$ python -q
>>> import numpy as np
>>> import numpy.linalg as la
>>> np.set_printoptions(suppress=True, linewidth=120)
>>> Y = np.array([[-1, 2], [2, 2], [-1, 2]])
>>> X = np.tile(Y, (2, 3))
>>> X
array([[-1,  2, -1,  2, -1,  2],
       [ 2,  2,  2,  2,  2,  2],
       [-1,  2, -1,  2, -1,  2],
       [-1,  2, -1,  2, -1,  2],
       [ 2,  2,  2,  2,  2,  2],
       [-1,  2, -1,  2, -1,  2]])
>>> # rank 2
>>> rng = np.random.default_rng(58)
>>> labels = rng.permutation(6)
>>> labels
array([2, 0, 4, 3, 5, 1])
>>> Y = X[labels][:, labels]
>>> np.allclose(Y, X)
False
>>> np.diag(Y)
array([-1, -1,  2,  2,  2,  2])
>>> K, _ = la.qr(np.array([[0.0, -0.1, 0.3, -0.8, 0.4, -0.5, 0.2, 0.0, 0.3],
...     [0.4, 0.4, -2.1, 1.7, -0.6, -1.2, -1.4, -1.1, -0.1],
...     [-0.4, 0.2, 0.5, 0.6, 1.8, -0.3, -0.3, -1.0, -0.3],
...     [-1.5, 0.4, -1.6, 0.3, 0.6, -0.3, -0.1, -0.5, -0.4],
...     [2.5, -0.8, -0.9, -0.5, 0.8, -0.2, -1.8, -0.6, -0.1],
...     [-1.9, -0.2, 0.2, -1.0, 0.1, 0.2, -0.1, -2.4, -1.7],
...     [1.3, -0.6, 0.7, -2.6, -1.2, 1.2, 0.3, -1.4, -0.7],
...     [-0.4, 0.5, 1.0, 0.6, -1.1, 0.6, 1.3, -0.1, -0.8],
...     [0.2, -1.3, -0.1, -2.1, 0.2, -1.9, -0.6, -0.3, -0.1]]))
>>> K.round(3)
array([[ 0.   ,  0.063, -0.089, -0.269, -0.306, -0.62 , -0.119,  0.212, -0.616],
       [-0.106, -0.309,  0.633,  0.022,  0.332, -0.321, -0.511, -0.097,  0.091],
       [ 0.106, -0.066, -0.165,  0.257, -0.671, -0.193, -0.354, -0.372,  0.373],
       [ 0.396, -0.029,  0.544, -0.419, -0.292,  0.04 ,  0.436, -0.306,  0.017],
       [-0.661,  0.131,  0.268,  0.13 , -0.276,  0.352, -0.019, -0.31 , -0.402],
       [ 0.502,  0.406,  0.027, -0.062,  0.072,  0.403, -0.561, -0.087, -0.298],
       [-0.344,  0.184, -0.225, -0.78 ,  0.072,  0.016, -0.227, -0.165,  0.326],
       [ 0.106, -0.254, -0.355,  0.026,  0.366, -0.143,  0.108, -0.736, -0.299],
       [-0.053,  0.784,  0.142,  0.238,  0.199, -0.409,  0.175, -0.201,  0.166]])
>>> x0 = np.array([1, -2, -1, 2, 0, 1, 2, -1, 0])
>>> target = K @ x0
>>> target.round(3)
array([-1.644, -1.322,  0.388,  0.289, -0.308, -1.093, -2.317,  1.829, -1.146])
>>> np.round(la.solve(K, -2 * target), 3) + 0
array([-2.,  4.,  2., -4.,  0., -2., -4.,  2.,  0.])
>>> np.round(la.solve(K, target), 3) + 0
array([ 1., -2., -1.,  2.,  0.,  1.,  2., -1.,  0.])
>>> np.round(la.solve(K.T, K[7]), 3) + 0
array([0., 0., 0., 0., 0., 0., 0., 1., 0.])
